% ipython --no-banner

In [1]: import numpy as np

In [2]: np.set_printoptions(precision=2, suppress=True, linewidth=100)

In [3]: def rd(a):
   ...:     return np.round(a, 2) + 0
   ...: 

In [4]: rng = np.random.default_rng(217889)

In [5]: idx = rng.integers(0, 2, 6)

In [6]: J = (idx[:, None] == idx) * -3 + np.eye(6)

In [7]: print(J)
[[-2.  0. -3.  0.  0.  0.]
 [ 0. -2.  0. -3. -3. -3.]
 [-3.  0. -2.  0.  0.  0.]
 [ 0. -3.  0. -2. -3. -3.]
 [ 0. -3.  0. -3. -2. -3.]
 [ 0. -3.  0. -3. -3. -2.]]

In [8]: x = np.array([-2, 5, -2, -6, 5, -3])

In [9]: J @ x
Out[9]: array([10.,  2., 10., -9.,  2., -6.])

In [10]: np.einsum("ij,j->i", J, x)
Out[10]: array([10.,  2., 10., -9.,  2., -6.])

In [11]: np.sign((J @ x).round(6))
Out[11]: array([ 1.,  1.,  1., -1.,  1., -1.])

In [12]: np.linalg.norm(J @ x) <= np.linalg.norm(J, 2) * np.linalg.norm(x) + 1e-9
Out[12]: np.True_

In [13]: print((J @ x).argmax())
0

In [14]: J @ np.ones(6)
Out[14]: array([ -5., -11.,  -5., -11., -11., -11.])

In [15]: W1 = np.array([[-2, 4, -4, 0, 4, 1],
    ...:     [-2, -4, 4, 3, -4, -2],
    ...:     [2, -4, 0, 3, -3, 2],
    ...:     [4, -1, 1, -2, 2, 5],
    ...:     [1, 2, -1, 2, 3, -4],
    ...:     [1, -5, 1, -3, 0, 1]])

In [16]: b = np.array([0, -3, -1, 2, 2, 2])

In [17]: H = np.maximum(J @ W1 + b, 0)

In [18]: (H > 0).astype(int)
Out[18]: 
array([[0, 1, 1, 0, 1, 0],
       [0, 1, 0, 1, 0, 0],
       [1, 0, 1, 0, 0, 0],
       [0, 1, 0, 0, 1, 1],
       [0, 1, 0, 1, 1, 0],
       [0, 1, 0, 0, 0, 1]])

In [19]: H
Out[19]: 
array([[ 0.,  1.,  7.,  0.,  3.,  0.],
       [ 0., 17.,  0.,  5.,  0.,  0.],
       [ 2.,  0., 11.,  0.,  0.,  0.],
       [ 0., 20.,  0.,  0.,  1.,  7.],
       [ 0., 23.,  0.,  4.,  2.,  0.],
       [ 0., 16.,  0.,  0.,  0.,  3.]])

In [20]: cent = np.array([[1, 0, 1], [1, 0, 1], [2, 2, 0], [0, 0, 2], [1, 2, 0], [0, 1, 2]])

In [21]: (H @ cent).round(6).argmax(axis=1)
Out[21]: array([1, 2, 0, 2, 2, 2])

In [22]: print(W1 @ cent)
[[-2  1  4]
 [-2 -2 -4]
 [-5 -4  8]
 [ 7 11  9]
 [ 4  0 -1]
 [-2  3 -8]]

In [23]: f = np.array([-2, 3, -1])

In [24]: np.convolve(H[2], f)
Out[24]: array([ -4.,   6., -24.,  33., -11.,   0.,   0.,   0.])

In [25]: np.correlate(H[2], H[5], "full")
Out[25]: array([  6.,   0.,  33.,   0.,  32.,   0., 176.,   0.,   0.,   0.,   0.])

In [26]: print(np.array([np.convolve(row, f, "same") for row in H]))
[[ -2. -11.  20. -13.   9.  -3.]
 [-34.  51. -27.  15.  -5.   0.]
 [  6. -24.  33. -11.   0.   0.]
 [-40.  60. -20.  -2. -11.  20.]
 [-46.  69. -31.   8.   2.  -2.]
 [-32.  48. -16.   0.  -6.   9.]]

In [27]: [round(float(np.linalg.det(J[:i, :i])), 2) + 0 for i in range(1, 7)]
Out[27]: [-2.0, 4.0, 10.0, 25.0, 40.0, 55.0]

In [28]: np.all(np.linalg.eigvalsh(J) > 0)
Out[28]: np.False_

In [29]: W0 = np.loadtxt("x.csv", delimiter=",")

In [30]: W0
Out[30]: 
array([[3., 1., 1., 1.],
       [1., 3., 1., 1.],
       [1., 1., 3., 1.],
       [1., 1., 1., 3.]])

In [31]: # equal to its transpose

In [32]: P = np.triu(np.array([[8, 1, 2, 7], [4, 4, 2, 1], [6, 0, 9, 1], [2, 5, 6, 6]]), 1) + np.eye(4)

In [33]: other = P @ W0 @ np.linalg.inv(P)

In [34]: np.linalg.matrix_rank(other)
Out[34]: np.int64(4)

In [35]: P @ W0 - W0 @ P
Out[35]: 
array([[10.,  9.,  6.,  1.],
       [ 3.,  2., -1., -6.],
       [ 1.,  0., -3., -8.],
       [ 0., -1., -4., -9.]])

In [36]: other
Out[36]: 
array([[ 13.,   0., -11., -55.],
       [  4.,   2.,  -4., -20.],
       [  2.,   0.,   0., -10.],
       [  1.,   0.,  -1.,  -3.]])

In [37]: w, vecs = np.linalg.eigh(J)

In [38]: rd(w)
Out[38]: array([-11.,  -5.,   1.,   1.,   1.,   1.])

In [39]: print(rd(vecs.T @ J @ vecs))
[[-11.   0.   0.   0.   0.   0.]
 [  0.  -5.   0.   0.   0.   0.]
 [  0.   0.   1.   0.   0.   0.]
 [  0.   0.   0.   1.   0.   0.]
 [  0.   0.   0.   0.   1.   0.]
 [  0.   0.   0.   0.   0.   1.]]

In [40]: rd(vecs.T @ vecs)
Out[40]: 
array([[1., 0., 0., 0., 0., 0.],
       [0., 1., 0., 0., 0., 0.],
       [0., 0., 1., 0., 0., 0.],
       [0., 0., 0., 1., 0., 0.],
       [0., 0., 0., 0., 1., 0.],
       [0., 0., 0., 0., 0., 1.]])

In [41]: print(rd(np.linalg.svd(J, compute_uv=False)))
[11.  5.  1.  1.  1.  1.]

In [42]: w.sum(), np.trace(J)
Out[42]: (np.float64(-12.0), np.float64(-12.0))

In [43]: other = np.array([[2, -1, 2, 2], [1, 1, 1, 0], [2, 2, -1, -2], [1, 2, -1, 2]])

In [44]: other[-1] = other[0]

In [45]: K = other + 0.3 * np.eye(4)

In [46]: K
Out[46]: 
array([[ 2.3, -1. ,  2. ,  2. ],
       [ 1. ,  1.3,  1. ,  0. ],
       [ 2. ,  2. , -0.7, -2. ],
       [ 2. , -1. ,  2. ,  2.3]])

In [47]: def softmax(z):
    ...:     e = np.exp(z - z.max(axis=-1, keepdims=True))
    ...:     return e / e.sum(axis=-1, keepdims=True)
    ...: 

In [48]: rd(softmax(K[0] + 5))
Out[48]: array([0.4 , 0.01, 0.29, 0.29])

In [49]: rd(softmax(K).sum(axis=1))
Out[49]: array([1., 1., 1., 1.])

In [50]: att = K @ K.T / np.sqrt(4)

In [51]: rd(softmax(att)[0] @ K)
Out[51]: array([ 2.15, -1.  ,  2.  ,  2.14])

In [52]: print(rd(np.abs(np.linalg.eigvals(K)).max()))
4.23

In [53]: (K + K.T) / 2
Out[53]: 
array([[ 2.3,  0. ,  2. ,  2. ],
       [ 0. ,  1.3,  1.5, -0.5],
       [ 2. ,  1.5, -0.7,  0. ],
       [ 2. , -0.5,  0. ,  2.3]])

In [54]: (K - K.T) / 2
Out[54]: 
array([[ 0. , -1. ,  0. ,  0. ],
       [ 1. ,  0. , -0.5,  0.5],
       [ 0. ,  0.5,  0. , -2. ],
       [ 0. , -0.5,  2. ,  0. ]])

In [55]: np.allclose(K, K.T)
Out[55]: False

In [56]: rd(K @ K)
Out[56]: 
array([[12.29, -1.6 ,  6.2 ,  5.2 ],
       [ 5.6 ,  2.69,  2.6 ,  0.  ],
       [ 1.2 ,  1.2 ,  2.49,  0.8 ],
       [12.2 , -1.6 ,  6.2 ,  5.29]])

In [57]: t = np.radians(45)

In [58]: Rm = np.eye(4)

In [59]: Rm[0, 0] = Rm[3, 3] = np.cos(t)

In [60]: Rm[0, 3], Rm[3, 0] = -np.sin(t), np.sin(t)

In [61]: rd(Rm)
Out[61]: 
array([[ 0.71,  0.  ,  0.  , -0.71],
       [ 0.  ,  1.  ,  0.  ,  0.  ],
       [ 0.  ,  0.  ,  1.  ,  0.  ],
       [ 0.71,  0.  ,  0.  ,  0.71]])

In [62]: other = K @ Rm.T

In [63]: rd(np.abs(other - K).max(axis=0))
Out[63]: array([2.21, 0.  , 0.  , 2.  ])

In [64]: M = np.loadtxt("run15.csv", delimiter=",")

In [65]: rd(M)
Out[65]: 
array([[ 2.32, -1.79,  0.63],
       [ 1.74,  2.4 ,  0.44],
       [ 0.77, -0.03, -2.9 ]])

In [66]: np.allclose(M @ M.T, M.T @ M)
Out[66]: True

In [67]: rd(np.linalg.matrix_power(M, 4))
Out[67]: 
array([[-64.53, -44.22, -21.02],
       [ 45.73, -66.86,   0.28],
       [-17.5 , -11.64,  78.23]])

In [68]: rd(np.abs(np.linalg.eigvals(M)).max())
Out[68]: np.float64(3.0)

In [69]: rd(np.sort(np.abs(np.linalg.eigvals(M))))
Out[69]: array([3., 3., 3.])

In [70]: rd(M @ M)
Out[70]: 
array([[ 2.75, -8.49, -1.16],
       [ 8.56,  2.65,  0.89],
       [-0.49, -1.37,  8.88]])

In [71]: rd(np.trace(M))
Out[71]: np.float64(1.82)

In [72]: f = np.array([2, 1, 1])

In [73]: other = M + np.outer(f, np.eye(3)[2])

In [74]: np.linalg.matrix_rank(other - M)
Out[74]: np.int64(1)

In [75]: rd(np.linalg.det(other) / np.linalg.det(M)), rd(1 + np.linalg.solve(M, f)[2])
Out[75]: (np.float64(0.87), np.float64(0.87))

In [76]: np.linalg.matrix_rank(np.linalg.inv(other) - np.linalg.inv(M), tol=1e-8)
Out[76]: np.int64(1)

In [77]: P = np.triu(np.array([[9, -2, -7], [-7, 4, -3], [2, -5, 5]]), 1) + np.eye(3)

In [78]: other = P @ M @ np.linalg.inv(P)

In [79]: print(rd(np.linalg.det(other)))
-27.0

In [80]: np.linalg.matrix_rank(other)
Out[80]: np.int64(3)

In [81]: rd(other)
Out[81]: 
array([[ -6.57, -19.56, -84.62],
       [ -0.58,   1.32,   9.05],
       [  0.77,   1.52,   7.07]])

In [82]: m1 = np.array([[0.2, 2.7, 0.5, 1.2, 0.5, 1.1, 0.8, -0.5, 0.0],
    ...:     [1.1, 0.4, -0.7, -0.1, -0.5, 0.9, 0.9, -0.3, -0.4],
    ...:     [0.9, 1.3, 0.1, 0.7, 0.0, 0.5, 0.1, 0.8, 1.1],
    ...:     [1.09, 0.42, -0.72, -0.02, -0.53, 0.88, 0.93, -0.29, -0.35],
    ...:     [-1.3, 0.0, 0.1, 0.4, 1.0, -0.5, -0.2, 0.3, -0.1],
    ...:     [1.8, -0.2, 0.2, -0.1, -0.6, 0.7, -1.8, -0.3, 0.9],
    ...:     [-1.0, 0.4, 1.3, 1.0, 0.4, -0.5, 1.6, 0.4, -0.5]])

In [83]: other = np.array([[2, 2, 0],
    ...:     [3, 2, 1],
    ...:     [2, 3, 0],
    ...:     [0, 1, 3],
    ...:     [3, 3, 1],
    ...:     [1, 3, 2],
    ...:     [3, 3, 0],
    ...:     [1, 1, 2],
    ...:     [3, 3, 2]])

In [84]: rd(np.einsum("ij,ij->i", m1, m1))
Out[84]: array([11.37,  3.99,  5.11,  4.01,  3.25,  8.32,  7.23])

In [85]: np.linalg.matrix_rank(np.vstack([m1, other.T]))
Out[85]: np.int64(9)

In [86]: print(rd(other.T @ m1.T))
[[14.    2.6  10.8   2.74 -0.5  -0.7   6.2 ]
 [15.2   3.2  11.3   3.34 -1.    1.    7.1 ]
 [ 8.    0.    8.2   0.31  1.6   1.5   2.6 ]]

In [87]: P = np.triu(np.array([[1, -2, -2, -1], [2, 1, -2, -3], [3, 3, 2, -2], [1, 1, -3, 1]]), 1) + np.eye(4)

In [88]: other = P @ K @ np.linalg.inv(P)

In [89]: rd(P @ K - K @ P)
Out[89]: 
array([[ -8.,  -1.,   0.,   5.],
       [-10.,   1.,   0.,   4.],
       [ -4.,   6.,   4.,   2.],
       [  0.,   4.,   2.,   3.]])

In [90]: rd(np.poly(other))
Out[90]: array([ 1.  , -5.2 ,  2.14,  9.01, -2.76])

In [91]: print(rd(np.linalg.det(other)))
-2.76

In [92]: np.linalg.matrix_rank(other)
Out[92]: np.int64(4)

In [93]: print(rd(other))
[[  -5.7  -18.   -48.  -152. ]
 [  -9.   -17.7  -57.  -179. ]
 [  -2.     0.    -8.7  -26. ]
 [   2.     3.    12.    37.3]]

In [94]: rd(np.linalg.norm(m1, 2))
Out[94]: np.float64(4.09)

In [95]: rd(np.linalg.norm(m1[0], 1)), rd(np.linalg.norm(m1[0], np.inf))
Out[95]: (np.float64(7.5), np.float64(2.7))

In [96]: rd(np.linalg.norm(m1, 1)), rd(np.linalg.norm(m1, np.inf))
Out[96]: (np.float64(7.39), np.float64(7.5))

In [97]: rd(np.linalg.norm(m1[0] - m1[6]))
Out[97]: np.float64(3.42)

In [98]: rd(np.linalg.norm(m1, "nuc"))
Out[98]: np.float64(13.79)

In [99]: rd(np.linalg.norm(m1, axis=1))
Out[99]: array([3.37, 2.  , 2.26, 2.  , 1.8 , 2.88, 2.69])

In [100]: A = np.loadtxt("layer10.csv", delimiter=",")

In [101]: rd(A)
Out[101]: 
array([[0.01, 0.06, 0.08, 0.04],
       [0.06, 0.3 , 0.42, 0.18],
       [0.08, 0.42, 0.58, 0.25],
       [0.04, 0.18, 0.25, 0.11]])

In [102]: # projection: eigenvalues are 0 or 1

In [103]: other = m1 / np.linalg.norm(m1, axis=1, keepdims=True)

In [104]: G = other @ other.T

In [105]: rd(np.linalg.norm(other, axis=1))
Out[105]: array([1., 1., 1., 1., 1., 1., 1.])

In [106]: print(np.argwhere(np.triu(np.abs(G) > 0.95, 1)))
[[1 3]]

In [107]: rd(G[1])
Out[107]: array([ 0.36,  1.  ,  0.27,  1.  , -0.76,  0.14, -0.2 ])

In [108]: x = np.array([-3, 2, 1, 2])

In [109]: print(rd(A @ x))
[0.24 1.19 1.67 0.71]

In [110]: print(rd(np.linalg.eigvalsh(2 * A - np.eye(4))))
[-1. -1. -1.  1.]

In [111]: rd(np.eye(4) - A)
Out[111]: 
array([[ 0.99, -0.06, -0.08, -0.04],
       [-0.06,  0.7 , -0.42, -0.18],
       [-0.08, -0.42,  0.42, -0.25],
       [-0.04, -0.18, -0.25,  0.89]])

In [112]: rd((x - A @ x) @ (A @ x))
Out[112]: np.float64(0.0)

In [113]: np.trace(A)
Out[113]: np.float64(1.0)

In [114]: F = np.loadtxt("test19.csv", delimiter=",")

In [115]: F
Out[115]: 
array([[-1.08, -0.09, -0.27, -2.34, -0.36, -0.18,  0.27],
       [ 0.36,  0.03,  0.09,  0.78,  0.12,  0.06, -0.09],
       [-2.04, -0.17, -0.51, -4.42, -0.68, -0.34,  0.51],
       [-1.56, -0.13, -0.39, -3.38, -0.52, -0.26,  0.39],
       [-0.24, -0.02, -0.06, -0.52, -0.08, -0.04,  0.06],
       [ 0.48,  0.04,  0.12,  1.04,  0.16,  0.08, -0.12],
       [-1.2 , -0.1 , -0.3 , -2.6 , -0.4 , -0.2 ,  0.3 ]])

In [116]: # looks like rank 1

In [117]: Uu, sv, Vt = np.linalg.svd(F)

In [118]: rd(sv)
Out[118]: array([7.58, 0.  , 0.  , 0.  , 0.  , 0.  , 0.  ])

In [119]: np.argmax(sv[:-1] / (sv[1:] + 1e-6)) + 1
Out[119]: np.int64(1)

In [120]: other = Uu[:, :1] @ np.diag(sv[:1]) @ Vt[:1]

In [121]: np.linalg.matrix_rank(F, rtol=0.05)
Out[121]: np.int64(1)

In [122]: rd(np.linalg.norm(F - other) / np.linalg.norm(F))
Out[122]: np.float64(0.0)

In [123]: rd(other)
Out[123]: 
array([[-1.08, -0.09, -0.27, -2.34, -0.36, -0.18,  0.27],
       [ 0.36,  0.03,  0.09,  0.78,  0.12,  0.06, -0.09],
       [-2.04, -0.17, -0.51, -4.42, -0.68, -0.34,  0.51],
       [-1.56, -0.13, -0.39, -3.38, -0.52, -0.26,  0.39],
       [-0.24, -0.02, -0.06, -0.52, -0.08, -0.04,  0.06],
       [ 0.48,  0.04,  0.12,  1.04,  0.16,  0.08, -0.12],
       [-1.2 , -0.1 , -0.3 , -2.6 , -0.4 , -0.2 ,  0.3 ]])

In [124]: print(rd(np.linalg.norm(F - other, 2)), rd(sv[1]))
0.0 0.0

In [125]: rd(np.linalg.det(other))
Out[125]: np.float64(0.0)

In [126]: rd(np.abs(np.linalg.eigvals(other)).max())
Out[126]: np.float64(4.64)

In [127]: np.allclose(other, other.T)
Out[127]: False

In [128]: rd((other + other.T) / 2)
Out[128]: 
array([[-1.08,  0.14, -1.16, -1.95, -0.3 ,  0.15, -0.47],
       [ 0.14,  0.03, -0.04,  0.32,  0.05,  0.05, -0.09],
       [-1.16, -0.04, -0.51, -2.4 , -0.37, -0.11,  0.11],
       [-1.95,  0.32, -2.4 , -3.38, -0.52,  0.39, -1.1 ],
       [-0.3 ,  0.05, -0.37, -0.52, -0.08,  0.06, -0.17],
       [ 0.15,  0.05, -0.11,  0.39,  0.06,  0.08, -0.16],
       [-0.47, -0.09,  0.11, -1.1 , -0.17, -0.16,  0.3 ]])

In [129]: Uu, sv, Vt = np.linalg.svd(F)

In [130]: vecs = Vt[:(sv > 1e-8).sum()]

In [131]: x = F[4] + -3 * F[3] + rng.integers(2) * np.eye(7)[0]

In [132]: rd(x)
Out[132]: array([ 4.44,  0.37,  1.11,  9.62,  1.48,  0.74, -1.11])

In [133]: np.allclose(vecs.T @ vecs @ x, x)
Out[133]: True

In [134]: rd(vecs.T @ vecs)
Out[134]: 
array([[ 0.17,  0.01,  0.04,  0.36,  0.06,  0.03, -0.04],
       [ 0.01,  0.  ,  0.  ,  0.03,  0.  ,  0.  ,  0.  ],
       [ 0.04,  0.  ,  0.01,  0.09,  0.01,  0.01, -0.01],
       [ 0.36,  0.03,  0.09,  0.79,  0.12,  0.06, -0.09],
       [ 0.06,  0.  ,  0.01,  0.12,  0.02,  0.01, -0.01],
       [ 0.03,  0.  ,  0.01,  0.06,  0.01,  0.  , -0.01],
       [-0.04,  0.  , -0.01, -0.09, -0.01, -0.01,  0.01]])

In [135]: np.linalg.matrix_rank(np.vstack([F, x]))
Out[135]: np.int64(1)
